% ipython --no-banner

In [1]: import numpy as np

In [2]: np.set_printoptions(precision=2, suppress=True, linewidth=120)

In [3]: def rnd(a):
   ...:     return np.round(a, 2) + 0
   ...: 

In [4]: u = np.array([2, 3, 0, 0])

In [5]: v = np.array([-2, 4, 3])

In [6]: m1 = np.outer(u, v)

In [7]: m1
Out[7]: 
array([[-4,  8,  6],
       [-6, 12,  9],
       [ 0,  0,  0],
       [ 0,  0,  0]])

In [8]: # row 3 repeats row 2

In [9]: np.linalg.lstsq(m1[:-1].T, m1[-1])[2]
Out[9]: np.int32(1)

In [10]: np.abs(np.diag(np.linalg.qr(m1)[1])) > 1e-9
Out[10]: array([ True, False, False])

In [11]: np.allclose(m1[:-1].T @ np.linalg.lstsq(m1[:-1].T, m1[-1])[0], m1[-1])
Out[11]: True

In [12]: np.unique(m1.round(6), axis=0).shape
Out[12]: (3, 3)

In [13]: left, sv, Vt = np.linalg.svd(m1)

In [14]: V = Vt[:(sv > 1e-8).sum()]

In [15]: rng = np.random.default_rng(870396)

In [16]: x0 = m1[3] + 5 * m1[1] + rng.integers(2) * np.eye(3)[1]

In [17]: x0
Out[17]: array([-30.,  60.,  45.])

In [18]: rnd(np.linalg.norm(x0 - V.T @ V @ x0))
Out[18]: np.float64(0.0)

In [19]: X = np.load("a.npy")

In [20]: X
Out[20]: 
array([[ -1,  -1,   0,   1],
       [ -8,   7,   6,   0],
       [-41,  34,  30,   1]])

In [21]: # rows and columns are dependent

In [22]: rk = np.linalg.matrix_rank(X)

In [23]: rk
Out[23]: np.int64(2)

In [24]: null = np.linalg.svd(X)[2][rk:].T

In [25]: [int(np.linalg.matrix_rank(X[:, :j + 1])) for j in range(4)]
Out[25]: [1, 2, 2, 2]

In [26]: rnd(X @ null)
Out[26]: 
array([[0., 0.],
       [0., 0.],
       [0., 0.]])

In [27]: [int(np.linalg.matrix_rank(X[:i])) for i in range(1, len(X) + 1)]
Out[27]: [1, 2, 2]

In [28]: left, sv, Vt = np.linalg.svd(m1)

In [29]: np.argmax(sv[:-1] / (sv[1:] + 1e-6)) + 1
Out[29]: np.int64(1)

In [30]: rnd(sv)
Out[30]: array([19.42,  0.  ,  0.  ])

In [31]: M2 = left[:, :1] @ np.diag(sv[:1]) @ Vt[:1]

In [32]: rnd(np.abs(m1 - M2).max())
Out[32]: np.float64(0.0)

In [33]: rnd(np.linalg.norm(m1 - M2) / np.linalg.norm(m1))
Out[33]: np.float64(0.0)

In [34]: rnd(np.linalg.norm(m1 - M2, 2)), rnd(sv[1])
Out[34]: (np.float64(0.0), np.float64(0.0))

In [35]: np.unique(X.round(6), axis=0).shape
Out[35]: (3, 4)

In [36]: try:
    ...:     np.linalg.inv(X)
    ...: except np.linalg.LinAlgError as e:
    ...:     print(repr(e))
    ...: 
LinAlgError('Last 2 dimensions of the array must be square')

In [37]: rnd(np.trace(np.linalg.pinv(X) @ X))
Out[37]: np.float64(2.0)

In [38]: np.abs(np.diag(np.linalg.qr(X)[1])) > 1e-9
Out[38]: array([ True,  True, False])

In [39]: np.allclose(X[:-1].T @ np.linalg.lstsq(X[:-1].T, X[-1])[0], X[-1])
Out[39]: True

In [40]: rnd(X @ np.linalg.pinv(X) @ X)
Out[40]: 
array([[ -1.,  -1.,   0.,   1.],
       [ -8.,   7.,   6.,   0.],
       [-41.,  34.,  30.,   1.]])

In [41]: gram = X.T @ X

In [42]: np.allclose(gram, gram.T)
Out[42]: True

In [43]: np.diag(gram)
Out[43]: array([1746, 1206,  936,    2])

In [44]: rnd(np.linalg.eigvalsh(gram)[::-1])
Out[44]: array([3886.9,    3.1,    0. ,    0. ])

In [45]: rnd(np.linalg.svd(X, compute_uv=False) ** 2)
Out[45]: array([3886.9,    3.1,    0. ])

In [46]: (X @ X.T).shape
Out[46]: (3, 3)

In [47]: np.trace(gram), (X ** 2).sum()
Out[47]: (np.int64(3890), np.int64(3890))

In [48]: np.argsort(-np.linalg.norm(X, axis=0).round(6), kind="stable")[:3]
Out[48]: array([0, 1, 2])

In [49]: rnd(np.linalg.norm(X, 2) / np.linalg.norm(X))
Out[49]: np.float64(1.0)

In [50]: np.linalg.cond(X) > 100
Out[50]: np.True_

In [51]: [round(float(x), 2) for x in np.linalg.svd(X, compute_uv=False)[:3]]
Out[51]: [62.35, 1.76, 0.0]

In [52]: W0 = np.array([[0, 3, 1, 5, -3, -3],
    ...:     [-3, 0, 1, 3, 1, 3],
    ...:     [-1, -1, 0, 2, 1, -2],
    ...:     [-5, -3, -2, 0, -2, -3],
    ...:     [3, -1, -1, 2, 0, -5],
    ...:     [3, -3, 2, 3, 5, 0]])

In [53]: # skew-symmetric

In [54]: M2 = np.linalg.inv(W0)

In [55]: np.allclose(M2, W0.T)
Out[55]: False

In [56]: (np.abs(M2) > 1e-9).astype(int)
Out[56]: 
array([[0, 1, 1, 0, 1, 1],
       [1, 0, 1, 1, 1, 1],
       [1, 1, 0, 1, 1, 1],
       [0, 1, 1, 0, 1, 1],
       [1, 1, 1, 1, 0, 1],
       [1, 1, 1, 1, 1, 0]])

In [57]: rnd(np.linalg.det(W0) * np.linalg.det(M2))
Out[57]: np.float64(1.0)

In [58]: rnd(M2)
Out[58]: 
array([[ 0.  ,  0.07, -0.4 ,  0.  ,  0.2 ,  0.07],
       [-0.07,  0.  ,  0.62, -0.31, -0.02, -0.29],
       [ 0.4 , -0.62,  0.  ,  0.2 , -0.73,  0.44],
       [ 0.  ,  0.31, -0.2 ,  0.  ,  0.27, -0.02],
       [-0.2 ,  0.02,  0.73, -0.27,  0.  , -0.18],
       [-0.07,  0.29, -0.44,  0.02,  0.18,  0.  ]])

In [59]: x0 = np.array([3, 1, 1, 3, 0, 0])

In [60]: x0 @ W0 @ x0
Out[60]: np.int64(0)

In [61]: rnd(np.linalg.eigvals(W0).real)
Out[61]: array([0., 0., 0., 0., 0., 0.])

In [62]: rnd(np.linalg.det(W0))
Out[62]: np.float64(2025.0)

In [63]: Q = np.linalg.solve(np.eye(6) - W0, np.eye(6) + W0)

In [64]: rnd(Q @ Q.T)
Out[64]: 
array([[1., 0., 0., 0., 0., 0.],
       [0., 1., 0., 0., 0., 0.],
       [0., 0., 1., 0., 0., 0.],
       [0., 0., 0., 1., 0., 0.],
       [0., 0., 0., 0., 1., 0.],
       [0., 0., 0., 0., 0., 1.]])

In [65]: rnd(np.linalg.det(Q))
Out[65]: np.float64(1.0)

In [66]: feats = np.load("layer13.npy")

In [67]: feats
Out[67]: 
array([[ 0,  0,  0],
       [ 0,  0,  0],
       [ 0,  0,  0],
       [ 0,  0,  0],
       [ 0, -1,  1],
       [ 0, -1, -2],
       [-2, -1, -2],
       [ 0,  0,  0],
       [-2, -2, -1],
       [ 0, -1, -2],
       [ 0,  0,  0]])

In [68]: # row 1 repeats row 0

In [69]: M2 = np.c_[feats[:, :1] @ np.array([[2]]), np.array([-1, -1, -2, 5, 2, -1, -1, 1, -4, 1, 1])]

In [70]: M2
Out[70]: 
array([[ 0, -1],
       [ 0, -1],
       [ 0, -2],
       [ 0,  5],
       [ 0,  2],
       [ 0, -1],
       [-4, -1],
       [ 0,  1],
       [-4, -4],
       [ 0,  1],
       [ 0,  1]])

In [71]: rnd(np.linalg.lstsq(feats, M2[:, 0])[0])
Out[71]: array([2., 0., 0.])

In [72]: rnd(np.linalg.norm(np.linalg.qr(feats)[0].T @ M2, axis=0) ** 2 / ((M2 ** 2).sum(axis=0) + 1e-12))
Out[72]: array([1.  , 0.23])

In [73]: np.linalg.matrix_rank(M2)
Out[73]: np.int64(2)

In [74]: gram = np.cov(feats, rowvar=False)

In [75]: np.argsort(-feats.std(axis=0).round(6), kind="stable")
Out[75]: array([2, 0, 1])

In [76]: rnd(np.corrcoef(feats.T))
Out[76]: 
array([[1.  , 0.69, 0.46],
       [0.69, 1.  , 0.52],
       [0.46, 0.52, 1.  ]])

In [77]: rnd(np.polyfit(feats[:, 1], feats[:, 2], 1))
Out[77]: array([ 0.79, -0.12])

In [78]: rnd(np.linalg.eigvalsh(gram)[::-1])
Out[78]: array([1.55, 0.48, 0.17])

In [79]: rnd(feats.std(axis=0))
Out[79]: array([0.77, 0.66, 0.99])

In [80]: hat = feats @ np.linalg.solve(feats.T @ feats, feats.T)

In [81]: rnd(hat)
Out[81]: 
array([[ 0.  ,  0.  ,  0.  ,  0.  ,  0.  ,  0.  ,  0.  ,  0.  ,  0.  ,  0.  ,  0.  ],
       [ 0.  ,  0.  ,  0.  ,  0.  ,  0.  ,  0.  ,  0.  ,  0.  ,  0.  ,  0.  ,  0.  ],
       [ 0.  ,  0.  ,  0.  ,  0.  ,  0.  ,  0.  ,  0.  ,  0.  ,  0.  ,  0.  ,  0.  ],
       [ 0.  ,  0.  ,  0.  ,  0.  ,  0.  ,  0.  ,  0.  ,  0.  ,  0.  ,  0.  ,  0.  ],
       [ 0.  ,  0.  ,  0.  ,  0.  ,  0.67,  0.  , -0.33,  0.  ,  0.33,  0.  ,  0.  ],
       [ 0.  ,  0.  ,  0.  ,  0.  ,  0.  ,  0.5 ,  0.  ,  0.  ,  0.  ,  0.5 ,  0.  ],
       [ 0.  ,  0.  ,  0.  ,  0.  , -0.33,  0.  ,  0.67,  0.  ,  0.33,  0.  ,  0.  ],
       [ 0.  ,  0.  ,  0.  ,  0.  ,  0.  ,  0.  ,  0.  ,  0.  ,  0.  ,  0.  ,  0.  ],
       [ 0.  ,  0.  ,  0.  ,  0.  ,  0.33,  0.  ,  0.33,  0.  ,  0.67,  0.  ,  0.  ],
       [ 0.  ,  0.  ,  0.  ,  0.  ,  0.  ,  0.5 ,  0.  ,  0.  ,  0.  ,  0.5 ,  0.  ],
       [ 0.  ,  0.  ,  0.  ,  0.  ,  0.  ,  0.  ,  0.  ,  0.  ,  0.  ,  0.  ,  0.  ]])

In [82]: rnd(np.linalg.eigvalsh(hat))
Out[82]: array([0., 0., 0., 0., 0., 0., 0., 0., 1., 1., 1.])

In [83]: D = np.linalg.norm(feats[:, None] - feats[None], axis=-1)

In [84]: np.unravel_index(D.round(6).argmax(), D.shape)
Out[84]: (np.int64(4), np.int64(6))

In [85]: D[0].round(6).argsort(kind="stable")[:4]
Out[85]: array([0, 1, 2, 3])

In [86]: rnd(D[:5, :5])
Out[86]: 
array([[0.  , 0.  , 0.  , 0.  , 1.41],
       [0.  , 0.  , 0.  , 0.  , 1.41],
       [0.  , 0.  , 0.  , 0.  , 1.41],
       [0.  , 0.  , 0.  , 0.  , 1.41],
       [1.41, 1.41, 1.41, 1.41, 0.  ]])

In [87]: (D + 1e9 * np.eye(11)).round(6).argmin(axis=1)
Out[87]: array([1, 0, 0, 0, 0, 9, 8, 0, 6, 5, 0])

In [88]: rnd(D[0])
Out[88]: array([0.  , 0.  , 0.  , 0.  , 1.41, 2.24, 3.  , 0.  , 3.  , 2.24, 0.  ])

In [89]: rnd(np.linalg.norm(feats - feats.mean(axis=0), axis=1))
Out[89]: array([0.85, 0.85, 0.85, 0.85, 1.65, 1.57, 2.24, 0.85, 2.24, 1.57, 0.85])

In [90]: D.mean(axis=1).argmax()
Out[90]: np.int64(8)

In [91]: np.flatnonzero(D[0] < D.mean() / 2)
Out[91]: array([ 0,  1,  2,  3,  7, 10])

In [92]: D.shape
Out[92]: (11, 11)
